% ipython --no-banner

In [1]: import numpy as np

In [2]: np.set_printoptions(suppress=True, linewidth=160)

In [3]: E = np.loadtxt("arr.csv", delimiter=",")

In [4]: E
Out[4]: 
array([[-2., -3.,  0.,  0.,  0.,  0.,  0.,  0.,  0., -3.,  0.],
       [-3., -2.,  0.,  0.,  0.,  0.,  0.,  0.,  0., -3.,  0.],
       [ 0.,  0., -2., -3.,  0.,  0.,  0.,  0.,  0.,  0., -3.],
       [ 0.,  0., -3., -2.,  0.,  0.,  0.,  0.,  0.,  0., -3.],
       [ 0.,  0.,  0.,  0., -2., -3., -3., -3., -3.,  0.,  0.],
       [ 0.,  0.,  0.,  0., -3., -2., -3., -3., -3.,  0.,  0.],
       [ 0.,  0.,  0.,  0., -3., -3., -2., -3., -3.,  0.,  0.],
       [ 0.,  0.,  0.,  0., -3., -3., -3., -2., -3.,  0.,  0.],
       [ 0.,  0.,  0.,  0., -3., -3., -3., -3., -2.,  0.,  0.],
       [-3., -3.,  0.,  0.,  0.,  0.,  0.,  0.,  0., -2.,  0.],
       [ 0.,  0., -3., -3.,  0.,  0.,  0.,  0.,  0.,  0., -2.]])

In [5]: round(float(np.linalg.eigvalsh(E).min()), 2)
Out[5]: -14.0

In [6]: [round(float(np.linalg.det(E[:i, :i])), 2) + 0 for i in range(1, 12)]
Out[6]: [-2.0, -5.0, 10.0, 25.0, -50.0, -125.0, -200.0, -275.0, -350.0, -560.0, -896.0]

In [7]: rng = np.random.default_rng(6681)

In [8]: idx = rng.permutation(11)

In [9]: idx
Out[9]: array([ 1,  3,  2,  9,  4, 10,  0,  6,  7,  8,  5])

In [10]: out = E[idx][:, idx]

In [11]: np.round(np.sort(np.abs(np.linalg.eigvals(out))), 2)
Out[11]: array([ 1.,  1.,  1.,  1.,  1.,  1.,  1.,  1.,  8.,  8., 14.])
